$ ipython --no-banner

In [1]: import numpy as np

In [2]: np.set_printoptions(suppress=True, linewidth=100)

In [3]: W0 = np.loadtxt("block6.csv", delimiter=",")

In [4]: print(W0.round(2))
[[-0.18  0.51 -0.14 -0.52  0.64]
 [-0.91  0.06  0.06 -0.13 -0.4 ]
 [-0.09  0.65 -0.13  0.74  0.03]
 [ 0.36  0.56  0.28 -0.37 -0.59]
 [ 0.09  0.01 -0.94 -0.14 -0.3 ]]

In [5]: other = W0 / np.sqrt((W0 ** 2).mean(axis=1, keepdims=True))

In [6]: print(other[1].round(2))
[-2.02  0.13  0.13 -0.29 -0.88]

In [7]: rng = np.random.default_rng(1633)

In [8]: other = W0 + rng.integers(-2, 3, (5, 4)) @ rng.integers(-2, 3, (4, 5))

In [9]: print(other.round(2))
[[-2.18  0.51  9.86  9.48  0.64]
 [-0.91 -4.94  2.06 -0.13  0.6 ]
 [-2.09 -1.35 -2.13  0.74 -1.97]
 [ 4.36  6.56 -1.72 -4.37  1.41]
 [ 3.09  3.01 -7.94 -8.14  2.7 ]]

In [10]: print(np.round(np.linalg.svd(other - W0, compute_uv=False), 2) + 0)
[19.33  8.46  4.38  1.28  0.  ]

In [11]: print(np.round(other - W0, 2))
[[-2.  0. 10. 10.  0.]
 [ 0. -5.  2.  0.  1.]
 [-2. -2. -2.  0. -2.]
 [ 4.  6. -2. -4.  2.]
 [ 3.  3. -7. -8.  3.]]

In [12]: x0 = np.array([2, 0, 0, 1, -2])

In [13]: y = W0 @ x0

In [14]: print(y.round(2))
[-2.17 -1.15  0.49  1.53  0.63]

In [15]: print(np.round(np.linalg.solve(W0, W0[:, 3]), 2) + 0)
[0. 0. 0. 1. 0.]

In [16]: print(np.round(np.linalg.solve(W0, y), 2) + 0)
[ 2.  0.  0.  1. -2.]

In [17]: print(np.round(np.linalg.solve(W0, -3 * y), 2) + 0)
[-6.  0.  0. -3.  6.]

In [18]: x0 = np.array([0, -3, -2, 2, -2])

In [19]: print(5 - np.linalg.matrix_rank(W0 - np.eye(5), tol=1e-8))
1

In [20]: print([p for p in range(1, 25) if np.allclose(np.linalg.matrix_power(W0, p), np.eye(5))])
[]

In [21]: print(np.round(np.abs(np.linalg.eigvals(W0)), 2))
[1. 1. 1. 1. 1.]

In [22]: A = np.loadtxt("out18.csv", delimiter=",")

In [23]: print(A)
[[ 0.5  -1.7   0.9   1.    0.7  -0.63 -0.1 ]
 [ 0.   -0.8  -0.1  -1.5   0.9   1.36  0.3 ]
 [ 2.3   1.   -0.1  -0.5   1.4   1.93  0.5 ]
 [-1.    0.4   0.1  -1.4  -0.2  -3.21 -0.8 ]
 [-1.5  -0.5   0.1   2.5   0.7   1.48  0.4 ]
 [-0.3   0.3   0.1   0.3   0.   -8.06 -2.  ]
 [-1.1  -0.2   0.5   0.4  -0.5   3.3   0.8 ]
 [ 1.5  -0.3   1.5   0.3   0.8  -6.54 -1.6 ]
 [ 0.8  -0.5   0.7  -2.6   0.   -0.54 -0.1 ]
 [ 1.8   0.8   0.7   1.4  -0.6   3.3   0.8 ]
 [ 1.6   0.    0.8  -1.2  -1.    1.56  0.4 ]
 [-0.2  -1.1  -0.7   0.4   1.9   3.89  1.  ]
 [-0.7  -0.8   1.2  -1.1   0.    1.65  0.4 ]
 [-0.5  -2.7  -0.2  -0.3  -0.2   1.78  0.4 ]
 [ 0.8   0.8  -0.5   1.5  -0.7   1.63  0.4 ]
 [ 0.5   1.5   0.5  -1.8   0.1  -1.61 -0.4 ]
 [ 0.5   0.9   0.6  -0.7   0.2   3.7   0.9 ]
 [-2.   -1.4  -0.3  -0.5   0.4   6.54  1.6 ]
 [-1.4   2.5   0.8  -0.5  -1.8  -7.24 -1.8 ]
 [-1.   -1.2  -0.7   0.6   1.1   1.76  0.5 ]
 [-0.4   1.4  -1.    1.7   0.3   1.4   0.4 ]
 [ 0.1  -0.7   0.2  -0.5  -0.6  -1.51 -0.4 ]
 [ 0.5   0.9  -0.4   0.5   0.    3.64  0.9 ]]

In [24]: W2 = A[[16, 20]].astype(float)

In [25]: for _ in range(3):
    ...:     idx = np.linalg.norm(A[:, None] - W2, axis=-1).argmin(axis=1)
    ...:     W2 = np.array([A[idx == j].mean(axis=0) for j in range(2)])
    ...: 

In [26]: print(idx)
[0 0 0 1 0 1 0 1 1 0 0 0 0 0 0 1 0 0 1 0 0 1 0]

In [27]: print(np.bincount(idx))
[16  7]

In [28]: print(W2.round(2))
[[ 0.04 -0.29  0.05  0.26  0.29  2.39  0.6 ]
 [ 0.03  0.46  0.56 -0.89 -0.24 -4.1  -1.01]]

In [29]: print(np.abs(W2[1] - W2[0]).argmax())
5

In [30]: Xc = A - A.mean(axis=0)

In [31]: Uu, sv, Vt = np.linalg.svd(Xc, full_matrices=False)

In [32]: print(np.searchsorted(np.cumsum(sv ** 2) / (sv ** 2).sum(), 0.9) + 1)
3

In [33]: print(round(float((sv ** 2).sum() ** 2 / (sv ** 4).sum()), 2))
1.74

In [34]: ang = np.radians(120)

In [35]: r_ = np.eye(7)

In [36]: r_[5, 5] = r_[0, 0] = np.cos(ang)

In [37]: r_[5, 0], r_[0, 5] = -np.sin(ang), np.sin(ang)

In [38]: print(r_.round(2))
[[-0.5   0.    0.    0.    0.    0.87  0.  ]
 [ 0.    1.    0.    0.    0.    0.    0.  ]
 [ 0.    0.    1.    0.    0.    0.    0.  ]
 [ 0.    0.    0.    1.    0.    0.    0.  ]
 [ 0.    0.    0.    0.    1.    0.    0.  ]
 [-0.87  0.    0.    0.    0.   -0.5   0.  ]
 [ 0.    0.    0.    0.    0.    0.    1.  ]]

In [39]: other = A @ r_.T

In [40]: print(np.round(np.linalg.det(r_), 2), np.trace(r_))
1.0 4.0

In [41]: print(np.allclose(A @ A.T, other @ other.T))
True

In [42]: print(np.round(np.abs(np.linalg.svd(A)[2][-1]), 2) + 0)
[0.   0.   0.   0.01 0.02 0.24 0.97]

In [43]: print(np.linalg.matrix_rank(A, rtol=0.1))
6

In [44]: print([round(float(x), 2) for x in np.linalg.svd(A, compute_uv=False)[:3]])
[18.22, 6.07, 5.89]

In [45]: t3 = np.stack([A, -3 * A, A[::-1]])

In [46]: print(np.round(np.einsum("bij,cij->bc", t3, t3), 2))
[[  444.53 -1333.6    -82.25]
 [-1333.6   4000.81   246.74]
 [  -82.25   246.74   444.53]]

In [47]: print(np.linalg.matrix_rank(t3))
[7 7 7]

In [48]: print(np.linalg.matrix_rank(t3.reshape(3, -1)))
2

In [49]: feats = np.load("m.npy")

In [50]: print(feats)
[[1 2 1]
 [1 6 1]
 [0 3 0]
 [0 1 0]
 [0 0 0]
 [4 5 4]
 [0 0 0]
 [4 6 4]
 [0 0 0]
 [4 4 4]
 [1 6 1]
 [0 0 0]
 [4 4 4]
 [0 0 0]
 [4 8 4]
 [0 0 0]
 [0 1 0]]

In [51]: Xc = feats - feats.mean(axis=1)
ValueError: operands could not be broadcast together with shapes (17,3) (17,) 


In [52]: Xc = feats - feats.mean(axis=0)

In [53]: Uu, sv, Vt = np.linalg.svd(Xc, full_matrices=False)

In [54]: print(np.abs(Vt[0]).argmax())
1

In [55]: print(round(float((sv ** 2).sum() ** 2 / (sv ** 4).sum()), 2))
1.27

In [56]: print((np.sign(Uu[:, 0]) == np.sign(Uu[0, 0])).astype(int))
[1 0 1 1 1 0 1 0 1 0 0 1 0 1 0 1 1]

In [57]: print(np.round(Vt[0] * np.sign(Vt[0, np.abs(Vt[0]).argmax()]), 2))
[0.48 0.74 0.48]

In [58]: print(np.abs(Uu[:, 0]).argmax())
14

In [59]: E = np.vander(np.arange(4) - 3, 4, increasing=True)

In [60]: print(E)
[[  1  -3   9 -27]
 [  1  -2   4  -8]
 [  1  -1   1  -1]
 [  1   0   0   0]]

In [61]: other = np.array([[-2, -3], [0, 2]])

In [62]: W2 = np.kron(other, E)

In [63]: print(W2)
[[ -2   6 -18  54  -3   9 -27  81]
 [ -2   4  -8  16  -3   6 -12  24]
 [ -2   2  -2   2  -3   3  -3   3]
 [ -2   0   0   0  -3   0   0   0]
 [  0   0   0   0   2  -6  18 -54]
 [  0   0   0   0   2  -4   8 -16]
 [  0   0   0   0   2  -2   2  -2]
 [  0   0   0   0   2   0   0   0]]

In [64]: print(W2.shape)
(8, 8)

In [65]: proj = np.triu(np.array([[2, 1, 0, 2], [2, 3, 3, 0], [3, 1, 0, 2], [0, 3, 2, 2]]), 1) + np.eye(4)

In [66]: other = proj @ E @ np.linalg.inv(proj)

In [67]: print(round(np.linalg.det(other), 2))
12.0

In [68]: print(np.trace(other), np.trace(E))
0.0 0

In [69]: Uu, sv, Vt = np.linalg.svd(feats)

In [70]: evecs = Vt[:(sv > 1e-8).sum()]

In [71]: x0 = feats[8] + -1 * feats[10] + rng.integers(2) * np.eye(3)[2]

In [72]: print(x0)
[-1. -6.  0.]

In [73]: print(np.linalg.matrix_rank(np.vstack([feats, x0])))
3

In [74]: print(np.round(np.diag(evecs.T @ evecs), 2))
[0.5 1.  0.5]

In [75]: other = np.array([[3, 1], [0, -1], [1, 1], [0, -3]])

In [76]: print(np.linalg.matrix_rank(E @ other))
2

In [77]: print(np.einsum("ik,kj->ji", E, other))
[[12  7  4  3]
 [94 31  6  1]]

In [78]: print(E @ other)
[[12 94]
 [ 7 31]
 [ 4  6]
 [ 3  1]]

In [79]: idx = rng.permutation(4)

In [80]: other = E[:, idx] * rng.choice([-1, 1], 4)

In [81]: print(other)
[[-9 27 -3  1]
 [-4  8 -2  1]
 [-1  1 -1  1]
 [ 0  0  0  1]]

In [82]: Uu, _, Vt = np.linalg.svd(E.T @ other)

In [83]: print(np.round(np.linalg.lstsq(E, other)[0], 2) + 0)
[[ 0.  0.  0.  1.]
 [ 0.  0.  1.  0.]
 [-1.  0.  0.  0.]
 [ 0. -1.  0.  0.]]

In [84]: print(idx)
[2 3 1 0]

In [85]: M = np.loadtxt("a.csv", delimiter=",")

In [86]: print(M)
[[-0.4 -1.  -1.1 -0.8  0.3]
 [ 1.1 -1.1 -1.1 -0.7  1.1]
 [ 0.1 -1.4 -0.6  0.2  0.3]
 [ 0.6  0.9  0.8 -1.1  0. ]
 [-1.3 -0.1 -0.6 -0.6  0.2]
 [-0.2 -1.3 -0.5 -0.6 -0.2]
 [-0.5  0.4 -0.1 -0.9  0.2]
 [ 0.2  2.   0.1  1.6 -0.5]
 [-0.1  0.7  1.2 -1.2 -0.6]
 [-1.  -1.5 -1.   0.5 -0.5]
 [ 0.2  0.4 -2.3  0.3  0.6]
 [-0.5  0.1  0.3  0.4 -0.1]
 [ 0.8  0.8  1.3  0.5  0.9]
 [-1.4  1.2  0.7 -0.3  1.4]
 [-0.5 -0.8 -1.1  0.8 -0.4]
 [-0.2 -1.8  0.5 -1.4  1.7]
 [ 1.6 -0.4  0.9 -2.   0.7]
 [-0.7 -1.6  0.6 -0.6  0.7]
 [ 0.3 -0.3 -0.4  1.5  0.2]
 [ 0.4  2.1  0.8 -1.  -1.1]
 [ 0.5 -0.6  0.6  0.3  0. ]
 [ 0.7  1.6  0.1 -0.2  1.5]
 [-1.7  1.  -1.  -0.6  2.3]
 [-0.1 -1.4 -0.2  0.   0.4]
 [-0.3  0.7 -1.9  0.1 -0.3]
 [ 2.  -0.4 -1.  -1.1  0.5]
 [-1.6  1.   0.7  0.2  0.6]
 [ 1.  -5.  -5.   0.  20. ]
 [-0.1  0.5  0.6 -0.7 -0.5]
 [-1.2 -0.3 -0.5  0.2 -2. ]]

In [87]: Uu, sv, Vt = np.linalg.svd(M, full_matrices=False)

In [88]: print((sv > 1e-8).sum())
5

In [89]: print(np.round(Uu.T @ M @ Vt.T, 2) + 0)
[[21.84  0.    0.    0.    0.  ]
 [ 0.    6.06  0.    0.    0.  ]
 [ 0.    0.    5.39  0.    0.  ]
 [ 0.    0.    0.    4.5   0.  ]
 [ 0.    0.    0.    0.    3.85]]

In [90]: print(sv.round(2))
[21.84  6.06  5.39  4.5   3.85]

In [91]: print(round(float(np.sqrt((sv ** 2).sum())), 2), np.round(np.linalg.norm(M), 2))
24.04 24.04

In [92]: other = np.c_[M[:, :1] @ np.array([[3]]), np.array([4, 2, 1, 2, 1, 0, 4, 0, 5, 5, 4, 4, 1, 4, 3, 2, 5, 2, 2, 0, 3, 3, 0, 0, 1, 1, 1, 0, 0, 4])]

In [93]: print(other.round(2))
[[-1.2  4. ]
 [ 3.3  2. ]
 [ 0.3  1. ]
 [ 1.8  2. ]
 [-3.9  1. ]
 [-0.6  0. ]
 [-1.5  4. ]
 [ 0.6  0. ]
 [-0.3  5. ]
 [-3.   5. ]
 [ 0.6  4. ]
 [-1.5  4. ]
 [ 2.4  1. ]
 [-4.2  4. ]
 [-1.5  3. ]
 [-0.6  2. ]
 [ 4.8  5. ]
 [-2.1  2. ]
 [ 0.9  2. ]
 [ 1.2  0. ]
 [ 1.5  3. ]
 [ 2.1  3. ]
 [-5.1  0. ]
 [-0.3  0. ]
 [-0.9  1. ]
 [ 6.   1. ]
 [-4.8  1. ]
 [ 3.   0. ]
 [-0.3  0. ]
 [-3.6  4. ]]

In [94]: print(np.round(np.linalg.norm(np.linalg.qr(M)[0].T @ other, axis=0) ** 2 / ((other ** 2).sum(axis=0) + 1e-12), 2))
[1.   0.14]

In [95]: print(np.round(np.linalg.norm(other - M @ np.linalg.lstsq(M, other)[0], axis=0), 2) + 0)
[ 0.   13.86]
